% python3 -q
>>> import numpy as np
>>> import numpy.linalg as la
>>> np.set_printoptions(precision=2, suppress=True, linewidth=140)
>>> M = np.load("block2.npy")
>>> M
array([[15, 16, 18],
       [16, 23, 24],
       [18, 24, 31]])
>>> w, evecs = la.eig(M)
>>> np.sort(la.eigvals(M.T))
array([ 2.3 ,  3.38, 63.33])
>>> np.round(np.prod(w), 2)
np.float64(491.0)
>>> np.round(M @ evecs[:, 0] - w[0] * evecs[:, 0], 2) + 0
array([0., 0., 0.])
>>> np.sort(la.eigvals(M @ M))
array([   5.27,   11.4 , 4010.33])
>>> rng = np.random.default_rng(52175)
>>> z = rng.permutation(3)
>>> z
array([2, 1, 0])
>>> out = M[z][:, z]
>>> np.allclose(out, M)
False
>>> np.sort(np.abs(la.eigvals(out)))
array([ 2.3 ,  3.38, 63.33])
>>> np.round(la.det(out), 2), np.round(la.det(M[z]), 2)
(np.float64(491.0), np.float64(-491.0))
>>> out
array([[31, 24, 18],
       [24, 23, 16],
       [18, 16, 15]])
>>> x = np.ones(3)
>>> for _ in range(6):
...     x = out @ x
...     x /= la.norm(x)
...     print(round(x @ out @ x, 2))
... 
63.32
63.33
63.33
63.33
63.33
63.33
>>> x
array([0.68, 0.58, 0.45])
>>> round(float(la.eigvalsh(out)[-1]), 2)
63.33
>>> A = np.array([[1, 0, 0, 0, 0, 0], [0, 2, 0, 0, 1, 0], [0, 0, 0, 2, 0, 0]])
>>> # columns 2 and 5 are equal
>>> t3 = np.stack([A, -3 * A, A[::-1]])
>>> la.matrix_rank(t3.reshape(3, -1))
np.int64(2)
>>> la.matrix_rank(t3)
array([3, 3, 3])
>>> np.einsum("bij,cij->bc", t3, t3)
array([[ 10, -30,   5],
       [-30,  90, -15],
       [  5, -15,  10]])
>>> (t3 @ A.T).shape
(3, 3, 3)
>>> np.unravel_index(np.abs(A).argmax(), A.shape)
(np.int64(1), np.int64(1))
>>> la.rank(A)
Traceback (most recent call last):
  File "<python-input-30>", line 1, in <module>
    la.rank(A)
    ^^^^^^^
AttributeError: module 'numpy.linalg' has no attribute 'rank'
>>> A.mean(axis=0)
array([0.33, 0.67, 0.  , 0.67, 0.33, 0.  ])
>>> la.matrix_rank(A)
np.int64(3)
>>> A.sum(axis=1)
array([1, 3, 2])
>>> la.svd(A, compute_uv=False)
array([2.24, 2.  , 1.  ])
>>> A.sum(axis=0)
array([1, 2, 0, 2, 1, 0])
